$ python3 -q
>>> import numpy as np
>>> from numpy import linalg as LA
>>> np.set_printoptions(precision=1, suppress=True, linewidth=160, sign=" ")
>>> E = -2 * np.eye(7) + np.eye(7, k=1)
>>> E
array([[-2.,  1.,  0.,  0.,  0.,  0.,  0.],
       [ 0., -2.,  1.,  0.,  0.,  0.,  0.],
       [ 0.,  0., -2.,  1.,  0.,  0.,  0.],
       [ 0.,  0.,  0., -2.,  1.,  0.,  0.],
       [ 0.,  0.,  0.,  0., -2.,  1.,  0.],
       [ 0.,  0.,  0.,  0.,  0., -2.,  1.],
       [ 0.,  0.,  0.,  0.,  0.,  0., -2.]])
>>> Uu, sv, VT = LA.svd(E, full_matrices=False)
>>> Uu.shape, sv.shape, VT.shape
((7, 7), (7,), (7, 7))
>>> sv / sv[0]
array([ 1. ,  0.9,  0.9,  0.7,  0.6,  0.5,  0.4])
>>> np.round(Uu.T @ E @ VT.T, 1) + 0
array([[ 2.9,  0. ,  0. ,  0. ,  0. ,  0. ,  0. ],
       [ 0. ,  2.8,  0. ,  0. ,  0. ,  0. ,  0. ],
       [ 0. ,  0. ,  2.5,  0. ,  0. ,  0. ,  0. ],
       [ 0. ,  0. ,  0. ,  2.2,  0. ,  0. ,  0. ],
       [ 0. ,  0. ,  0. ,  0. ,  1.8,  0. ,  0. ],
       [ 0. ,  0. ,  0. ,  0. ,  0. ,  1.4,  0. ],
       [ 0. ,  0. ,  0. ,  0. ,  0. ,  0. ,  1.1]])
>>> np.allclose(Uu * sv @ VT, E)
True
>>> (sv > 1e-8).sum()
np.int64(7)
>>> np.round(VT @ VT.T, 1) + 0
array([[ 1.,  0.,  0.,  0.,  0.,  0.,  0.],
       [ 0.,  1.,  0.,  0.,  0.,  0.,  0.],
       [ 0.,  0.,  1.,  0.,  0.,  0.,  0.],
       [ 0.,  0.,  0.,  1.,  0.,  0.,  0.],
       [ 0.,  0.,  0.,  0.,  1.,  0.,  0.],
       [ 0.,  0.,  0.,  0.,  0.,  1.,  0.],
       [ 0.,  0.,  0.,  0.,  0.,  0.,  1.]])
>>> np.round(Uu.T @ Uu, 1) + 0
array([[ 1.,  0.,  0.,  0.,  0.,  0.,  0.],
       [ 0.,  1.,  0.,  0.,  0.,  0.,  0.],
       [ 0.,  0.,  1.,  0.,  0.,  0.,  0.],
       [ 0.,  0.,  0.,  1.,  0.,  0.,  0.],
       [ 0.,  0.,  0.,  0.,  1.,  0.,  0.],
       [ 0.,  0.,  0.,  0.,  0.,  1.,  0.],
       [ 0.,  0.,  0.,  0.,  0.,  0.,  1.]])
>>> K = np.load("a.npy")
>>> K
array([[ 0.,  0.,  0.,  6.],
       [ 0.,  0.,  0.,  8.],
       [ 0.,  0.,  0.,  9.],
       [ 6.,  8.,  9.,  0.]])
>>> r0, g = K[1], K[0]
>>> r0 @ r0
np.float64(64.0)
>>> r0 @ g
np.float64(48.0)
>>> p = (r0 @ g) / (r0 @ r0) * r0
>>> p
array([ 0.,  0.,  0.,  6.])
>>> (g - p) @ r0
np.float64(0.0)
>>> g - p
array([ 0.,  0.,  0.,  0.])
>>> x0 = np.array([1, 3, -1, 0])
>>> (K * x0).sum(axis=1)
array([  0.,   0.,   0.,  21.])
>>> K @ x0
array([  0.,   0.,   0.,  21.])
>>> K @ np.eye(4)[2]
array([ 0.,  0.,  0.,  9.])
>>> (K @ x0).argmax()
np.int64(3)
>>> np.abs(np.diag(LA.qr(K)[1])) > 1e-9
array([ True, False, False,  True])
>>> np.allclose(K[:-1].T @ LA.lstsq(K[:-1].T, K[-1])[0], K[-1])
False
>>> round(float(np.trace(LA.pinv(K) @ K)), 1)
2.0
>>> out = np.array([[-4, 2, 3], [5, -1, 0], [4, 0, -5], [-4, 4, -5]])
>>> np.vstack([K, out.T]).shape
(7, 4)
>>> np.einsum("ik,kj->ji", K, out)
array([[-24., -32., -36.,  52.],
       [ 24.,  32.,  36.,   4.],
       [-30., -40., -45., -27.]])
>>> LA.matrix_rank(K @ out)
np.int64(2)
>>> np.einsum("ij->j", K)
array([  6.,   8.,   9.,  23.])
>>> rng = np.random.default_rng(34984)
>>> lab = rng.permutation(4)
>>> lab
array([ 2,  3,  0,  1])
>>> out = K[lab][:, lab]
>>> np.round(np.sort(np.abs(LA.eigvals(out))), 1) + 0
array([  0. ,   0. ,  13.5,  13.5])
>>> round(float(LA.det(out)), 1), round(LA.det(K[lab]), 1)
(0.0, np.float64(0.0))
>>> np.trace(out)
np.float64(0.0)
>>> np.allclose(out, K)
False
>>> W0 = np.load("x.npy")
>>> W0
array([[  2,   1,  -1,  -3],
       [  4,   2,   2,  -6],
       [  3,   4,  -1,  -5],
       [  1,   6,  -3,  -7],
       [  0,   4,  -6,  -4],
       [ -2,   7,  -9,  -1],
       [ -2,   7,  -9,  -2],
       [ -2,   7, -12,  -2],
       [  0,   7,  -9,  -5],
       [  3,   4,  -7,  -8],
       [  2,   6,  -5, -10],
       [  0,   6,  -8,  -8],
       [ -3,   5,  -9,  -8],
       [ -1,   5, -11,  -6],
       [ -2,   6, -10,  -5],
       [ -5,   4, -10,  -7],
       [ -3,   3, -13,  -5],
       [ -3,   2, -15,  -4],
       [ -6,   1, -17,  -1],
       [ -3,   4, -16,  -1],
       [ -4,   4, -15,  -1],
       [ -3,   2, -13,   1],
       [  0,   1, -14,   0],
       [  2,  -2, -15,   2],
       [  5,  -2, -16,   5]])
>>> cov = np.cov(W0, rowvar=False)
>>> np.argsort(-W0.std(axis=0).round(6), kind="stable")
array([ 2,  3,  0,  1])
>>> W0.std(axis=0)
array([ 2.8,  2.6,  5.1,  3.5])
>>> np.round(np.corrcoef(W0.T), 1) + 0
array([[ 1. , -0.3,  0.5,  0. ],
       [-0.3,  1. ,  0.3, -0.6],
       [ 0.5,  0.3,  1. , -0.6],
       [ 0. , -0.6, -0.6,  1. ]])
>>> np.argwhere(np.triu(np.abs(np.corrcoef(W0.T)) > 0.8, 1))
array([], shape=(0, 2), dtype=int64)
>>> np.round(np.corrcoef(W0[:, 2], W0[:, 1])[0, 1], 1)
np.float64(0.3)
>>> cov
array([[  8.3,  -2. ,   8.1,  -0.3],
       [ -2. ,   6.9,   4.2,  -5.5],
       [  8.1,   4.2,  26.9, -11.1],
       [ -0.3,  -5.5, -11.1,  13.1]])
>>> cov.shape
(4, 4)
>>> np.polyfit(W0[:, 2], W0[:, 1], 1)
array([ 0.2,  5.3])
>>> J = np.load("data.npy")
>>> J
array([[ -4.1,  -1.1,  -1.4,   0.7,  -1.3],
       [-10.9,  -2.7,  -0.4,  -0.2,  -1.1],
       [ -5.2,  -1.2,  -1.2,   0. ,  -1.2],
       [ -0.2,   0. ,  -0.4,   1.4,  -0.2],
       [ -1.6,  -0.4,   1.1,   0.1,   0.4],
       [  2.3,   0.5,   0.2,  -0.7,  -1.6],
       [  8.2,   2.1,   0.4,   0. ,   0.7],
       [ -0.6,  -0.1,  -0.4,   0.9,  -1.4],
       [  5.7,   1.4,   1.6,   0.8,  -2.7],
       [  1.1,   0.3,  -0.3,  -0.7,  -0.4]])
>>> C = J[[0, 4]].astype(float)
>>> for _ in range(4):
...     lab = LA.norm(J[:, None] - C, axis=-1).argmin(axis=1)
...     C = np.array([J[lab == j].mean(axis=0) for j in range(2)])
... 
>>> lab
array([ 0,  0,  0,  1,  1,  1,  1,  1,  1,  1])
>>> C
array([[-6.7, -1.7, -1. ,  0.2, -1.2],
       [ 2.1,  0.5,  0.3,  0.3, -0.7]])
>>> np.bincount(lab)
array([ 3,  7])
>>> C[1] - C[0]
array([ 8.9,  2.2,  1.3,  0.1,  0.5])
>>> np.abs(C[1] - C[0]).argmax()
np.int64(0)
>>> mat = np.load("case6.npy")
>>> mat
array([[-4,  3,  0,  0],
       [ 4, -5,  0,  0],
       [ 0,  0, -4,  3],
       [ 0,  0,  4, -5]])
>>> out = np.array([[5, -7], [-6, -5]])
>>> C = np.kron(out, mat)
>>> C.shape
(8, 8)
>>> LA.matrix_rank(C)
np.int64(8)
>>> np.poly(mat)
array([   1.,   18.,   97.,  144.,   64.])
>>> np.einsum("ii->", mat)
np.int64(-18)
>>> LA.eigvals(mat)
array([-1., -8., -1., -8.])
>>> np.einsum("ij,ji->", mat, mat)
np.int64(130)
>>> mat.sum(axis=1)
array([-1, -1, -1, -1])
>>> mat[4]
Traceback (most recent call last):
  File "<python-input-74>", line 1, in <module>
    mat[4]
    ~~~^^^
IndexError: index 4 is out of bounds for axis 0 with size 4
>>> np.diff(mat, axis=0)
array([[ 8, -8,  0,  0],
       [-4,  5, -4,  3],
       [ 0,  0,  8, -8]])
>>> feats = np.array([[40, 16, 40, 30, 12, 30],
...     [8, -16, 32, 6, -12, 24],
...     [-8, -40, 8, -6, -30, 6],
...     [20, 8, 20, -45, -18, -45],
...     [4, -8, 16, -9, 18, -36],
...     [-4, -20, 4, 9, 45, -9]])
>>> feats @ feats
array([[ 1936, -1672,  3344,  -132,   114,  -228],
       [  -88, -1232,    88,     6,    84,    -6],
       [ -968,   264, -2112,    66,   -18,   144],
       [  -88,    76,  -152,  2310, -1995,  3990],
       [    4,    56,    -4,  -105, -1470,   105],
       [   44,   -12,    96, -1155,   315, -2520]])
>>> np.allclose(feats @ feats.T, feats.T @ feats)
False
>>> (feats - feats.T) / 2
array([[  0. ,   4. ,  24. ,   5. ,   4. ,  17. ],
       [ -4. ,   0. ,  36. ,  -1. ,  -2. ,  22. ],
       [-24. , -36. ,   0. , -13. , -23. ,   1. ],
       [ -5. ,   1. ,  13. ,   0. ,  -4.5, -27. ],
       [ -4. ,   2. ,  23. ,   4.5,   0. , -40.5],
       [-17. , -22. ,  -1. ,  27. ,  40.5,   0. ]])
>>> LA.matrix_power(feats, 2)
array([[ 1936, -1672,  3344,  -132,   114,  -228],
       [  -88, -1232,    88,     6,    84,    -6],
       [ -968,   264, -2112,    66,   -18,   144],
       [  -88,    76,  -152,  2310, -1995,  3990],
       [    4,    56,    -4,  -105, -1470,   105],
       [   44,   -12,    96, -1155,   315, -2520]])
>>> round(float(np.abs(LA.eigvals(feats)).max()), 1)
38.1
>>> np.trace(feats)
np.int64(-4)
